>>> import numpy as np
>>> from numpy import linalg as LA
>>> np.set_printoptions(precision=2, suppress=True, linewidth=140)
>>> tidy = lambda a: np.round(a, 2) + 0
>>> rng = np.random.default_rng(336219)
>>> theta = np.sort(rng.uniform(-2, 2, 31))
>>> W0 = np.c_[theta, theta ** 2, theta ** 3] @ np.array([[1, -1, 1, -2, -1], [-2, -3, 1, 1, -3], [0, -1, 3, -2, 0]])
>>> print(tidy(W0))
[[ -8.76  -2.08 -17.63  19.98  -8.49]
 [ -7.59  -2.06 -13.89  16.44  -7.1 ]
 [ -7.17  -2.03 -12.63  15.23  -6.61]
 [ -5.75  -1.83  -8.74  11.36  -4.97]
 [ -4.27  -1.45  -5.33   7.72  -3.32]
 [ -4.04  -1.38  -4.87   7.22  -3.08]
 [ -4.    -1.37  -4.78   7.11  -3.03]
 [ -3.21  -1.08  -3.34   5.42  -2.21]
 [ -2.92  -0.97  -2.88   4.85  -1.93]
 [ -2.66  -0.86  -2.48   4.33  -1.67]
 [ -2.64  -0.85  -2.45   4.29  -1.64]
 [ -2.38  -0.74  -2.08   3.8   -1.39]
 [ -2.33  -0.72  -2.01   3.71  -1.35]
 [ -1.67  -0.42  -1.22   2.55  -0.76]
 [ -1.59  -0.39  -1.15   2.43  -0.7 ]
 [ -1.29  -0.25  -0.86   1.94  -0.46]
 [ -1.09  -0.16  -0.69   1.63  -0.31]
 [ -0.66   0.01  -0.39   0.99  -0.05]
 [ -0.55   0.04  -0.33   0.85   0.  ]
 [ -0.49   0.06  -0.29   0.75   0.03]
 [ -0.24   0.09  -0.16   0.39   0.08]
 [  0.12  -0.38   0.3   -0.41  -0.37]
 [  0.12  -0.57   0.45  -0.55  -0.54]
 [  0.09  -0.86   0.68  -0.72  -0.81]
 [ -0.04  -1.58   1.31  -1.11  -1.42]
 [ -0.65  -3.81   3.61  -2.31  -3.15]
 [ -1.8   -7.66   8.36  -4.69  -5.79]
 [ -1.95  -8.14   9.01  -5.01  -6.1 ]
 [ -2.04  -8.42   9.38  -5.2   -6.28]
 [ -3.32 -12.7   15.44  -8.31  -8.88]
 [ -5.1  -18.82  24.86 -13.26 -12.32]]
>>> # looks like rank 3
>>> dist = LA.norm(W0[:, None] - W0[None], axis=-1)
>>> print(dist.shape)
(31, 31)
>>> print((dist + 1e9 * np.eye(31)).round(6).argmin(axis=1))
[ 1  2  1  4  5  6  5  8  9 10  9 12 11 14 13 16 15 18 19 18 19 22 21 22 23 24 27 28 27 28 29]
>>> print(dist.mean(axis=1).argmax())
30
>>> print(np.flatnonzero(dist[18] < dist.mean() / 2))
[ 8  9 10 11 12 13 14 15 16 17 18 19 20 21 22 23 24]
>>> Z = W0[[20, 9]].astype(float)
>>> for _ in range(6):
...     lab = LA.norm(W0[:, None] - Z, axis=-1).argmin(axis=1)
...     Z = np.array([W0[lab == j].mean(axis=0) for j in range(2)])
... 
>>> print(lab)
[1 1 1 1 1 1 1 1 1 1 1 1 1 1 1 0 0 0 0 0 0 0 0 0 0 0 0 0 0 0 0]
>>> print(tidy(Z))
[[-1.18 -3.95  4.42 -2.19 -2.9 ]
 [-4.07 -1.22 -5.7   7.76 -3.22]]
>>> m1 = np.load("out16.npy")
>>> print(tidy(m1))
[[ 0.71  0.    0.   -0.71]
 [ 0.    1.    0.    0.  ]
 [ 0.    0.    1.    0.  ]
 [ 0.71  0.    0.    0.71]]
>>> A2 = m1 + rng.integers(-2, 3, (4, 1)) @ rng.integers(-2, 3, (1, 4))
>>> print(tidy(A2))
[[ 0.71 -1.   -2.   -0.71]
 [ 0.    0.   -2.    0.  ]
 [ 0.   -2.   -3.    0.  ]
 [ 0.71  0.    0.    0.71]]
>>> print(A2 - m1)
[[ 0. -1. -2.  0.]
 [ 0. -1. -2.  0.]
 [ 0. -2. -4.  0.]
 [ 0.  0.  0.  0.]]
>>> print(tidy(LA.svd(A2 - m1, compute_uv=False)))
[5.48 0.   0.   0.  ]
>>> Q, V = LA.qr(m1[:, :1])[0], LA.qr(m1[:, 1:])[0]
>>> sig = LA.svd(Q.T @ V, compute_uv=False)
>>> print(np.degrees(np.arccos(sig.clip(0, 1))))
[90.]
>>> print(tidy(LA.norm(Q @ Q.T - V @ V.T, 2)))
1.0
>>> print(tidy(sig))
[0.]
>>> x0 = np.array([5, -1, -3, -2])
>>> print(m1.T @ (m1 @ x0))
[ 5. -1. -3. -2.]
>>> print(tidy(LA.inv(m1)))
[[ 0.71  0.    0.    0.71]
 [ 0.    1.    0.    0.  ]
 [ 0.    0.    1.    0.  ]
 [-0.71  0.    0.    0.71]]
>>> print(tidy(LA.norm(x0)), tidy(LA.norm(m1 @ x0)))
6.24 6.24
>>> print(4 - LA.matrix_rank(m1 - np.eye(4), tol=1e-8))
2
>>> print(tidy(LA.det(m1)))
1.0
>>> print(tidy(np.sort(np.abs(np.degrees(np.angle(LA.eigvals(m1)))))))
[ 0.  0. 45. 45.]
>>> print(tidy(np.abs(LA.eigvals(m1))))
[1. 1. 1. 1.]
>>> print(tidy(LA.pinv(m1)))
[[ 0.71  0.    0.    0.71]
 [ 0.    1.    0.    0.  ]
 [ 0.    0.    1.    0.  ]
 [-0.71  0.    0.    0.71]]
>>> print(tidy(LA.norm(m1, axis=0)))
[1. 1. 1. 1.]
>>> print(tidy(m1 @ m1.T))
[[1. 0. 0. 0.]
 [0. 1. 0. 0.]
 [0. 0. 1. 0.]
 [0. 0. 0. 1.]]
>>> J = np.loadtxt("mat.csv", delimiter=",")
>>> print(J)
[[ 3.5 -1.2  0. ]
 [ 5.   0.7 -0.4]
 [-7.5 -0.8 -1. ]
 [-1.5  0.7 -0.3]
 [ 2.5 -0.3 -0.2]
 [-4.   1.3  0.3]]
>>> print(J.shape)
(6, 3)
>>> print(tidy(np.diff(J, axis=0)))
[[  1.5   1.9  -0.4]
 [-12.5  -1.5  -0.6]
 [  6.    1.5   0.7]
 [  4.   -1.    0.1]
 [ -6.5   1.6   0.5]]
>>> print(np.unravel_index(np.abs(J).argmax(), J.shape))
(np.int64(2), np.int64(0))
>>> print(LA.matrix_rank(J))
3
>>> print(tidy(LA.norm(J)))
11.15
>>> print(tidy(J - J[0]))
[[  0.    0.    0. ]
 [  1.5   1.9  -0.4]
 [-11.    0.4  -1. ]
 [ -5.    1.9  -0.3]
 [ -1.    0.9  -0.2]
 [ -7.5   2.5   0.3]]
>>> print(tidy(LA.svd(J, compute_uv=False)))
[10.87  2.23  1.02]
>>> print(np.count_nonzero(J))
17
>>> print(tidy(J.sum(axis=0)))
[-2.   0.4 -1.6]
>>> E = np.load("block8.npy")
>>> print(E)
[[ -3.31  -3.95   1.69]
 [ -3.28  -3.87   1.73]
 [ -3.39  -4.07   1.62]
 [ -1.72  -1.95   0.83]
 [ -3.29  -4.08   1.71]
 [ -1.59  -1.87   1.  ]
 [ -6.81  -8.09   3.59]
 [ -5.11  -5.89   2.65]
 [ -5.17  -5.88   2.66]
 [ -6.81  -8.09   3.57]
 [ -8.49 -10.15   4.6 ]
 [ -3.55  -4.04   1.89]]
>>> Q, V = LA.qr(E[:, :2])[0], LA.qr(E[:, 2:])[0]
>>> sig = LA.svd(Q.T @ V, compute_uv=False)
>>> print(tidy(np.degrees(np.arccos(sig.clip(0, 1)))))
[1.88]
>>> print((sig > 0.9).sum())
1
>>> print(tidy(sig))
[1.]
>>> print(tidy(LA.norm(Q @ Q.T - V @ V.T, 2)))
1.0
>>> X = np.eye(5, dtype=int)[rng.permutation(5)]
>>> print(X)
[[0 0 0 0 1]
 [1 0 0 0 0]
 [0 1 0 0 0]
 [0 0 1 0 0]
 [0 0 0 1 0]]
>>> Q, r_ = LA.qr(X)
>>> print(np.trace(Q @ Q.T))
5.0
>>> print(np.allclose(r_.T @ r_, X.T @ X))
True
>>> print(Q)
[[ 0.  0.  0.  0.  1.]
 [-1.  0.  0.  0.  0.]
 [-0. -1.  0.  0.  0.]
 [-0. -0. -1.  0.  0.]
 [-0. -0. -0. -1.  0.]]
>>> print(Q.T @ Q)
[[1. 0. 0. 0. 0.]
 [0. 1. 0. 0. 0.]
 [0. 0. 1. 0. 0.]
 [0. 0. 0. 1. 0.]
 [0. 0. 0. 0. 1.]]
>>> print(Q @ r_)
[[0. 0. 0. 0. 1.]
 [1. 0. 0. 0. 0.]
 [0. 1. 0. 0. 0.]
 [0. 0. 1. 0. 0.]
 [0. 0. 0. 1. 0.]]
>>> print(r_)
[[-1.  0.  0.  0.  0.]
 [ 0. -1.  0.  0.  0.]
 [ 0.  0. -1.  0.  0.]
 [ 0.  0.  0. -1.  0.]
 [ 0.  0.  0.  0.  1.]]
>>> print(np.abs(np.diag(r_)))
[1. 1. 1. 1. 1.]
>>> A2 = np.array([[-2, -4, -2, 2, -5],
...     [-1, 2, 3, 3, -1],
...     [-1, -3, 1, -1, -4],
...     [1, 1, -2, 1, -1],
...     [3, 2, 2, 5, 5]])
>>> K = A2 - A2.T
>>> print(K)
[[ 0 -3 -1  1 -8]
 [ 3  0  6  2 -3]
 [ 1 -6  0  1 -6]
 [-1 -2 -1  0 -6]
 [ 8  3  6  6  0]]
>>> # skew-symmetric
>>> print(tidy(LA.norm(K, 2) / LA.norm(K)))
0.69
>>> print([round(float(x), 2) for x in LA.svd(K, compute_uv=False)[:3]])
[13.67, 13.67, 3.17]
>>> mat = np.load("m.npy")
>>> print(mat)
[[ 20 -12  19 -10  -9   6]
 [-12  22 -23  22  10  -3]
 [ 19 -23  34 -20 -17   7]
 [-10  22 -20  28  15  -5]
 [ -9  10 -17  15  32  -4]
 [  6  -3   7  -5  -4   8]]
>>> lab = rng.permutation(6)
>>> print(lab)
[3 5 1 4 0 2]
>>> A2 = mat[lab][:, lab]
>>> print(np.diag(A2))
[28  8 22 32 20 34]
>>> print(np.trace(A2))
144
>>> low = LA.cholesky(mat)
>>> print(np.prod(np.diag(low)) ** 2, tidy(LA.det(mat)))
350464.0 350464.0
>>> print(tidy(low @ low.T))
[[ 20. -12.  19. -10.  -9.   6.]
 [-12.  22. -23.  22.  10.  -3.]
 [ 19. -23.  34. -20. -17.   7.]
 [-10.  22. -20.  28.  15.  -5.]
 [ -9.  10. -17.  15.  32.  -4.]
 [  6.  -3.   7.  -5.  -4.   8.]]
>>> f = np.array([6, -9, -3, 6, 1, 5])
>>> A2 = mat + np.outer(f, np.eye(6)[0])
>>> print(tidy(LA.det(A2) / LA.det(mat)), tidy(1 + LA.solve(mat, f)[0]))
0.1 0.1
>>> feats = rng.normal(size=(23, 4)) + 5 * np.array([0, 0, 1, -2])
>>> print(tidy(feats))
[[  1.78   0.46   5.28 -11.73]
 [  0.2   -1.34   4.06 -10.89]
 [ -0.15  -0.84   4.23  -9.55]
 [  0.55   0.07   5.19  -9.36]
 [ -0.05   0.57   4.48 -10.9 ]
 [ -0.43   0.35   5.62  -9.61]
 [  0.26  -0.04   6.81 -10.05]
 [ -0.54   0.69   7.05  -9.4 ]
 [  0.33  -0.73   4.94 -10.87]
 [  1.26   0.57   6.27 -10.24]
 [ -1.45  -0.83   5.48 -10.86]
 [  1.     0.37   5.05 -10.17]
 [  0.38  -0.09   4.83  -8.2 ]
 [ -0.82  -1.6    6.06  -8.61]
 [  0.32   0.43   4.56  -9.32]
 [  1.86  -2.54   5.59 -10.27]
 [  0.88   0.62   4.01 -10.01]
 [ -0.68   0.46   5.67  -8.59]
 [  0.68  -2.13   5.88 -10.16]
 [ -1.33   1.04   4.89 -10.37]
 [ -0.14  -0.4    3.44  -9.88]
 [ -2.08  -0.76   3.72  -9.15]
 [ -0.48  -0.56   4.51  -9.95]]
>>> A2 = np.array([[9, 8], [2, 8], [-1, 5], [8, -6]])
>>> print(LA.matrix_rank(np.vstack([feats, A2.T])))
4
>>> print(LA.matrix_rank(feats @ A2))
2
>>> x0 = np.array([4, 1, 4, 0])
>>> y = feats @ x0
>>> print(tidy(LA.pinv(feats) @ feats))
[[1. 0. 0. 0.]
 [0. 1. 0. 0.]
 [0. 0. 1. 0.]
 [0. 0. 0. 1.]]
>>> print(tidy(LA.solve(feats.T @ feats, feats.T @ y)))
[4. 1. 4. 0.]
>>> y = y + 0.02 * rng.normal(size=23)
>>> print(tidy(y))
[28.69 15.72 15.49 23.04 18.28 21.14 28.27 26.7  20.36 30.65 15.27 24.61 20.71 19.39 19.94 27.22 20.21 20.44 24.16 15.28 12.79  5.81 15.57]
>>> b, *_ = LA.lstsq(feats, y)
>>> print(b.round())
[4. 1. 4. 0.]
>>> print(tidy(b))
[4. 1. 4. 0.]
>>> print([round(float(LA.norm(LA.solve(feats.T @ feats + lam * np.eye(4), feats.T @ y))), 2) for lam in (0, 1, 10, 100)])
[5.75, 5.5, 4.07, 2.0]
